$ ipython --no-banner

In [1]: import numpy as np

In [2]: from numpy import linalg as LA

In [3]: np.set_printoptions(suppress=True, linewidth=140)

In [4]: rnd = lambda a: np.round(a, 3) + 0

In [5]: m1 = np.load("data.npy")

In [6]: print(m1)
[[ 7.34   5.626 -3.804]
 [ 0.346 -0.603  9.976]
 [ 4.759  1.328 -8.694]
 [-7.587  5.291 -3.801]
 [-7.321 -1.66  -6.606]
 [-8.556 -0.448  5.157]
 [ 1.795 -3.685 -9.121]
 [-3.708  7.256 -5.797]
 [-0.899  9.952  0.395]
 [-8.834 -0.206 -4.681]
 [-4.056  8.916  2.013]
 [ 1.282  1.056 -9.861]
 [-5.318  8.467  0.156]
 [ 1.258  4.052 -9.055]
 [ 8.676  4.877 -0.971]
 [ 4.286  8.824  1.941]
 [-1.571 -9.848  0.74 ]]

In [7]: C = m1[[6, 7]].astype(float)

In [8]: for _ in range(6):
   ...:     z = LA.norm(m1[:, None] - C, axis=-1).argmin(axis=1)
   ...:     C = np.array([m1[z == j].mean(axis=0) for j in range(2)])
   ...: 

In [9]: print(z)
[1 1 0 1 0 1 0 1 1 0 1 0 1 0 1 1 0]

In [10]: print(np.abs(C[1] - C[0]).argmax())
2

In [11]: print(np.bincount(z))
[ 7 10]

In [12]: proj = m1 @ LA.solve(m1.T @ m1, m1.T)

In [13]: print(np.allclose(proj @ proj, proj))
True

In [14]: print(rnd(LA.eigvalsh(proj)))
[0. 0. 0. 0. 0. 0. 0. 0. 0. 0. 0. 0. 0. 0. 1. 1. 1.]

In [15]: print(LA.matrix_rank(np.eye(17) - proj))
14

In [16]: dist = LA.norm(m1[:, None] - m1[None], axis=-1)

In [17]: print(LA.matrix_rank(dist ** 2))
5

In [18]: print(dist[16].round(6).argsort(kind="stable")[:4])
[16  6  4  5]

In [19]: print(dist.shape)
(17, 17)

In [20]: print((dist + 1e9 * np.eye(17)).round(6).argmin(axis=1))
[14  5 11  7  9  9 11  3 10  4 12 13 10 11  0  8  6]

In [21]: print(rnd(LA.norm(m1, axis=1)))
[10. 10. 10. 10. 10. 10. 10. 10. 10. 10. 10. 10. 10. 10. 10. 10. 10.]
